$ python -q
>>> import numpy as np
>>> import numpy.linalg as la
>>> np.set_printoptions(precision=1, suppress=True, linewidth=120, legacy="1.25")
>>> arr = np.load("case1.npy")
>>> print(arr)
[[-2.  -2.3  0.2  1.4  0.6 -1.2]
 [ 1.3 -1.1 -1.   0.4  0.1  1.5]
 [ 0.5  0.4 -1.6 -1.2 -1.  -0.1]
 [-0.2 -1.4 -0.5 -1.  -0.8 -0.1]
 [ 1.2  0.3 -0.6  0.7  0.4 -0.8]
 [ 1.1  0.5  1.8  0.7 -0.2 -0.8]
 [-1.4 -1.3 -1.   0.6  0.   0.1]
 [-0.6 -0.3  0.4  0.2  2.  -1.2]
 [ 0.5 -0.5  1.3 -2.6 -1.   0.3]
 [-0.5 -0.4 -1.5  0.3  0.   1.2]
 [ 0.2  0.9  0.7  0.  -1.7  0.4]
 [-0.1 -1.1  0.3 -0.9  1.3  0.7]
 [ 0.9 -0.2  1.6  2.3  0.6 -0.3]
 [ 0.7 -0.3 -1.   0.4 -0.3  0.1]
 [ 0.2  0.5  1.6 -1.2  0.8  0.9]
 [-0.7  2.   0.  -2.5 -0.2 -1.2]
 [ 0.4 -0.6  0.8 -1.1 -1.8  0. ]
 [ 2.7 -0.8 -0.7  0.2 -0.3  0.2]
 [ 0.2  0.8  2.3  1.7  1.1  1.9]
 [-2.1 -2.4  0.3  6.3 -2.7 -4.8]
 [-0.7  0.4 -0.1  1.3  0.9 -0.2]
 [ 0.2  1.3 -0.1 -0.7 -0.6 -0.4]
 [-0.4 -0.4  0.   0.2  0.3  0.5]
 [-0.6 -0.7 -1.1 -0.2  2.1 -2.2]
 [ 1.2  0.2 -0.4  0.8  0.5  1.4]]
>>> vec = np.array([1, -2, 1, 3, 2, 2])
>>> target = arr @ vec
>>> c, lr = np.zeros(6), 1 / la.norm(arr, 2) ** 2
>>> for i in range(15):
...     c -= lr * arr.T @ (arr @ c - target)
...     if i % 5 == 0: print(i, round(la.norm(arr @ c - target), 1))
... 
0 17.9
5 3.1
10 0.9
>>> print(np.round(la.cond(arr), 1))
2.8
>>> U, sv = la.svd(arr)
Traceback (most recent call last):
  File "<python-input-10>", line 1, in <module>
    U, sv = la.svd(arr)
    ^^^^^
ValueError: too many values to unpack (expected 2)
>>> U, sv, vt = la.svd(arr, full_matrices=False)
>>> print(np.round(np.abs(vt[0]), 1) + 0)
[0.3 0.3 0.  0.8 0.1 0.5]
>>> print(U.shape, sv.shape, vt.shape)
(25, 6) (6,) (6, 6)
>>> print(np.cumsum(sv ** 2) / np.sum(sv ** 2))
[0.5 0.6 0.7 0.9 0.9 1. ]
>>> print(np.round(U.T @ U, 1) + 0)
[[1. 0. 0. 0. 0. 0.]
 [0. 1. 0. 0. 0. 0.]
 [0. 0. 1. 0. 0. 0.]
 [0. 0. 0. 1. 0. 0.]
 [0. 0. 0. 0. 1. 0.]
 [0. 0. 0. 0. 0. 1.]]
>>> print(np.round(np.sqrt((sv ** 2).sum()), 1), np.round(la.norm(arr), 1))
15.2 15.2
>>> cov = np.cov(arr, rowvar=False)
>>> print(np.median(arr, axis=0))
[ 0.2 -0.3  0.   0.2  0.   0. ]
>>> print(cov.shape)
(6, 6)
>>> print(arr.std(axis=0))
[1.  1.  1.  1.7 1.1 1.3]
>>> print(cov.round(1) + 0)
[[ 1.1  0.4  0.  -0.5  0.   0.7]
 [ 0.4  1.1  0.2 -0.8  0.1  0.4]
 [ 0.   0.2  1.1  0.2  0.   0.1]
 [-0.5 -0.8  0.2  3.  -0.2 -1.1]
 [ 0.   0.1  0.  -0.2  1.3  0.4]
 [ 0.7  0.4  0.1 -1.1  0.4  1.8]]
>>> print(np.argwhere(np.triu(np.abs(np.corrcoef(arr.T)) > 0.8, 1)))
[]
>>> Ac = arr - arr.mean(axis=0)
>>> U, sv, vt = la.svd(Ac, full_matrices=False)
>>> print(sv)
[10.1  6.1  5.5  5.3  4.2  3.5]
>>> print((np.sign(U[:, 0]) == np.sign(U[0, 0])).astype(int))
[1 0 0 0 1 1 1 1 0 0 0 0 1 0 0 0 0 0 0 1 1 0 0 1 0]
>>> print(np.abs(vt[-1]))
[0.6 0.6 0.3 0.2 0.2 0.4]
>>> print(round(float((sv ** 2).sum() ** 2 / (sv ** 4).sum()), 1))
3.7
>>> print(np.round(vt[0] * np.sign(vt[0, np.abs(vt[0]).argmax()]), 1) + 0)
[-0.3 -0.3  0.   0.8 -0.1 -0.5]
>>> print(np.round(Ac.mean(axis=0), 1) + 0)
[0. 0. 0. 0. 0. 0.]
>>> print(np.abs(U[:, 0]).argmax())
19
>>> print(np.searchsorted(np.cumsum(sv ** 2) / (sv ** 2).sum(), 0.9) + 1)
5
>>> X = np.array([[0, 1, 1], [1, 0, 1], [1, 1, 0]])
>>> # equal to its transpose
>>> print(np.all(la.eigvalsh(X) > 0))
False
>>> print([round(float(la.det(X[:i, :i])), 2) + 0 for i in range(1, 4)])
[0.0, -1.0, 2.0]
>>> print(np.round(la.eigvalsh(X).min(), 1))
-1.0
>>> vec = np.array([5, 6, 8, 9, 7, 9])
>>> target = arr @ vec
>>> print(la.solve(arr.T @ arr, arr.T @ target))
[5. 6. 8. 9. 7. 9.]
>>> print(np.round(la.pinv(arr) @ arr, 1) + 0)
[[1. 0. 0. 0. 0. 0.]
 [0. 1. 0. 0. 0. 0.]
 [0. 0. 1. 0. 0. 0.]
 [0. 0. 0. 1. 0. 0.]
 [0. 0. 0. 0. 1. 0.]
 [0. 0. 0. 0. 0. 1.]]
>>> rng = np.random.default_rng(28)
>>> target = target + 0.3 * rng.normal(size=25)
>>> print(target)
[-16.6   9.7 -26.7 -29.1   5.   20.9 -16.5   3.  -17.7  -3.5   4.    2.5  38.5  -4.2  20.2 -26.4 -17.9   4.7  65.
 -27.9  14.4  -6.8   4.3 -23.   27.5]
>>> c, *_ = la.lstsq(arr, target)
>>> print(c.round())
[5. 6. 8. 9. 7. 9.]
>>> print(round(float(la.norm(target - arr @ c)), 1))
1.0
>>> M2 = np.array([[2, 3], [1, -1]])
>>> W2 = np.array([[2, 6, 8], [3, 4, 9], [4, 7, 5]])
>>> mat = np.kron(M2, W2)
>>> print(mat)
[[ 4 12 16  6 18 24]
 [ 6  8 18  9 12 27]
 [ 8 14 10 12 21 15]
 [ 2  6  8 -2 -6 -8]
 [ 3  4  9 -3 -4 -9]
 [ 4  7  5 -4 -7 -5]]
>>> f = np.array([0, 0, 1, 0, 0, 1])
>>> M2 = mat + np.outer(f, np.eye(6)[4])
>>> print(round(la.det(M2) / la.det(mat), 1), round(float(1 + la.solve(mat, f)[4]), 1))
1.0 1.0
>>> print(la.matrix_rank(M2 - mat))
1
>>> m1 = np.loadtxt("m.csv", delimiter=",")
>>> print(m1.round(1) + 0)
[[ 0.  -0.6  0.2  0.   0.   0.4  0.2  0.7]
 [ 0.1 -0.5  0.3 -0.3  0.1 -0.1 -0.7 -0.2]
 [-0.3  0.3 -0.5 -0.2  0.1  0.4 -0.5  0.3]
 [-0.4  0.3  0.4 -0.5 -0.2 -0.4  0.   0.4]
 [ 0.5  0.3  0.3  0.5 -0.1 -0.1 -0.4  0.4]
 [ 0.  -0.3 -0.5  0.  -0.6 -0.5 -0.1  0.1]
 [-0.7 -0.1  0.1  0.6  0.2 -0.2 -0.2 -0.1]
 [ 0.2 -0.1 -0.3 -0.1  0.7 -0.5  0.1  0.3]]
>>> t = np.radians(120)
>>> R = np.eye(8)
>>> R[3, 3] = R[7, 7] = np.cos(t)
>>> R[3, 7], R[7, 3] = -np.sin(t), np.sin(t)
>>> print(R)
[[ 1.   0.   0.   0.   0.   0.   0.   0. ]
 [ 0.   1.   0.   0.   0.   0.   0.   0. ]
 [ 0.   0.   1.   0.   0.   0.   0.   0. ]
 [ 0.   0.   0.  -0.5  0.   0.   0.  -0.9]
 [ 0.   0.   0.   0.   1.   0.   0.   0. ]
 [ 0.   0.   0.   0.   0.   1.   0.   0. ]
 [ 0.   0.   0.   0.   0.   0.   1.   0. ]
 [ 0.   0.   0.   0.9  0.   0.   0.  -0.5]]
>>> M2 = m1 @ R.T
>>> print(round(float(la.det(R)), 1), np.trace(R))
1.0 5.0
>>> print(M2.round(1) + 0)
[[ 0.  -0.6  0.2 -0.6  0.   0.4  0.2 -0.3]
 [ 0.1 -0.5  0.3  0.4  0.1 -0.1 -0.7 -0.2]
 [-0.3  0.3 -0.5 -0.2  0.1  0.4 -0.5 -0.3]
 [-0.4  0.3  0.4 -0.1 -0.2 -0.4  0.  -0.6]
 [ 0.5  0.3  0.3 -0.6 -0.1 -0.1 -0.4  0.2]
 [ 0.  -0.3 -0.5 -0.1 -0.6 -0.5 -0.1  0. ]
 [-0.7 -0.1  0.1 -0.2  0.2 -0.2 -0.2  0.5]
 [ 0.2 -0.1 -0.3 -0.2  0.7 -0.5  0.1 -0.2]]
>>> vec = np.array([0, 1, 2, -1, 0, -1, -1, 0])
>>> target = M2 @ vec
>>> print(target.round(1) + 0)
[-0.2  0.6 -0.4  1.6  2.  -0.7  0.7  0. ]
>>> print(np.round(la.solve(M2, target), 1) + 0)
[ 0.  1.  2. -1.  0. -1. -1.  0.]
>>> print(np.round(la.solve(M2, target + M2[:, 1]), 1) + 0)
[ 0.  2.  2. -1.  0. -1. -1.  0.]
>>> print(np.round(la.solve(M2, -1 * target), 1) + 0)
[ 0. -1. -2.  1.  0.  1.  1.  0.]
>>> vec = np.array([0, -1, 2, 2, 1, 1, -1, -2])
>>> print(np.sort(np.abs(np.degrees(np.angle(la.eigvals(m1))))))
[  0.   65.5  65.5 124.6 124.6 145.1 145.1 180. ]
>>> print(np.round(la.inv(m1), 1) + 0)
[[ 0.   0.1 -0.3 -0.4  0.5  0.  -0.7  0.2]
 [-0.6 -0.5  0.3  0.3  0.3 -0.3 -0.1 -0.1]
 [ 0.2  0.3 -0.5  0.4  0.3 -0.5  0.1 -0.3]
 [ 0.  -0.3 -0.2 -0.5  0.5  0.   0.6 -0.1]
 [ 0.   0.1  0.1 -0.2 -0.1 -0.6  0.2  0.7]
 [ 0.4 -0.1  0.4 -0.4 -0.1 -0.5 -0.2 -0.5]
 [ 0.2 -0.7 -0.5  0.  -0.4 -0.1 -0.2  0.1]
 [ 0.7 -0.2  0.3  0.4  0.4  0.1 -0.1  0.3]]
>>> print(np.round(la.det(m1), 1))
-1.0
>>> print(round(float(la.norm(vec)), 1), np.round(la.norm(m1 @ vec), 1))
4.0 4.0
>>> print([p for p in range(1, 25) if np.allclose(la.matrix_power(m1, p), np.eye(8))])
[]
>>> data = np.load("a.npy")
>>> print(data)
[[-2. -5.  5.  0.]
 [ 1.  2.  1.  0.]
 [-2. -1. -5.  0.]
 [ 0.  0.  0. -2.]]
>>> z = rng.permutation(4)
>>> print(z)
[1 2 0 3]
>>> M2 = data[z][:, z]
>>> print(np.trace(M2))
-7.0
>>> print(M2)
[[ 2.  1.  1.  0.]
 [-1. -5. -2.  0.]
 [-5.  5. -2.  0.]
 [ 0.  0.  0. -2.]]
>>> z = rng.permutation(4)
>>> M2 = data[:, z] * rng.choice([-1, 1], 4)
>>> print(M2)
[[ 0.  5. -2.  5.]
 [ 0.  1.  1. -2.]
 [ 0. -5. -2.  1.]
 [-2.  0.  0. -0.]]
>>> U, _, vt = la.svd(data.T @ M2)
>>> print(np.round(U @ vt, 1) + 0)
[[ 0.  0.  1.  0.]
 [ 0.  0.  0. -1.]
 [ 0.  1.  0.  0.]
 [ 1.  0.  0.  0.]]
>>> print(z)
[3 2 0 1]
>>> print(round(float(la.det(data)), 1))
-36.0
>>> print(np.sort(la.eigvals(data).real))
[-3. -3. -2.  1.]
>>> print(data @ data)
[[-11.  -5. -40.   0.]
 [ -2.  -2.   2.   0.]
 [ 13.  13.  14.   0.]
 [  0.   0.   0.   4.]]
>>> Q, vecs = la.qr(data[:, :3])[0], la.qr(data[:, 3:])[0]
>>> sv = la.svd(Q.T @ vecs, compute_uv=False)
>>> print((sv > 0.9).sum())
0
>>> print(np.degrees(np.arccos(sv.clip(0, 1))))
[90.]
>>> W0 = np.load("w.npy")
>>> print(W0)
[[ -1.4  16.3 -10.8 -11.5   2.1  24.4 -14.6]
 [  2.4  -1.   -0.6  -1.8  -1.    2.1   5.6]
 [  3.8  -0.9  -0.7  -4.6 -12.1  -3.9  -4.1]
 [  6.9  18.7   1.   -8.8  -0.1   6.7  -3.9]
 [-18.   -9.6  16.4  12.9   4.8   1.7   0.4]
 [  3.5  -4.3 -10.3  -0.9  13.6  13.2  -1.4]
 [ -5.8   4.8  -1.1   0.9  -7.1  12.5  -1.8]
 [  9.4  -0.9  -4.3 -10.6  -3.9  -7.2   6.3]
 [  0.3   0.1   7.3  -4.7  -5.4  10.1  -8.6]
 [ -4.3  -0.7  -6.8   1.   -0.5   7.9 -12.5]
 [ 11.2  -5.9   6.3 -19.9   8.2 -10.1   5.7]
 [  7.7   5.3  -8.8   1.    8.9  -7.7 -12.1]
 [ 13.3   3.3  -5.6 -10.    4.2  -7.3  -3.2]
 [  5.3   5.9  -6.2 -19.3   2.3 -10.8  -8.2]
 [ -5.9  -3.6  -0.8 -16.1   4.6 -10.9 -10.3]
 [ 11.8  -0.9  -2.1   3.3  -2.4   1.5   4.8]
 [ -8.9  -3.   -2.8  -1.5   4.4   4.7  -2.5]
 [  1.5 -17.5  -0.3   3.2  12.    3.4  -4. ]
 [  8.2  16.4   7.2  -2.8   4.5   0.    6.1]
 [ 13.2   3.8  -4.4   1.4  -6.7  -4.1 -15.9]
 [ -3.    7.    7.6  17.7  -5.5  14.5  -4.5]
 [ -5.    9.3 -10.3  17.9  -6.1   3.   -2.7]
 [ -3.4   2.3  -5.8  -7.3  16.4 -13.1  13.2]
 [ -4.4   8.3  14.4 -19.   -4.1  -4.8  -8.8]
 [-12.  -10.3  10.9  -0.9   3.2  -6.    0.8]]
>>> W2 = W0[[1, 14]].astype(float)
>>> for _ in range(6):
...     z = la.norm(W0[:, None] - W2, axis=-1).argmin(axis=1)
...     W2 = np.array([W0[z == j].mean(axis=0) for j in range(2)])
... 
>>> print(z)
[0 0 0 0 0 0 0 1 0 0 1 0 1 1 1 0 0 0 0 0 0 0 1 1 0]
>>> print(np.abs(W2[1] - W2[0]).argmax())
3
>>> K = np.load("out12.npy")
>>> print(K.round(1) + 0)
[[-0.9  2.9 -3.8 -1.1 -0.3]
 [ 2.1  0.4 -2.   2.8  2.9]
 [ 0.8 -2.9  3.9  0.9  0.1]
 [ 0.  -2.7  4.1 -0.1 -0.9]
 [ 2.1  0.4 -2.1  2.8  2.9]
 [-0.5 -2.4  4.  -0.8 -1.4]
 [-2.2 -0.3  1.9 -2.8 -2.9]
 [ 1.9 -2.5  2.5  2.4  1.7]
 [ 2.4 -1.4  0.6  3.1  2.7]
 [-1.6  2.7 -3.1 -2.  -1.2]
 [ 2.3  0.1 -1.6  3.   2.9]
 [-0.5  2.9 -4.  -0.6  0.2]
 [-2.3  0.   1.5 -3.  -2.9]
 [ 1.6  1.4 -3.1  2.1  2.5]
 [ 0.6 -2.9  4.   0.7 -0.1]
 [ 2.4 -1.5  0.8  3.1  2.6]
 [-0.3 -2.6  4.1 -0.5 -1.2]
 [-1.3 -1.7  3.5 -1.8 -2.3]
 [ 2.   0.7 -2.4  2.6  2.8]
 [-0.3  2.8 -4.1 -0.2  0.5]]
>>> # null space of dimension 3
>>> rk = la.matrix_rank(K)
>>> print(rk)
2
>>> N = la.svd(K)[2][rk:].T
>>> print(np.allclose(K @ N, 0))
True
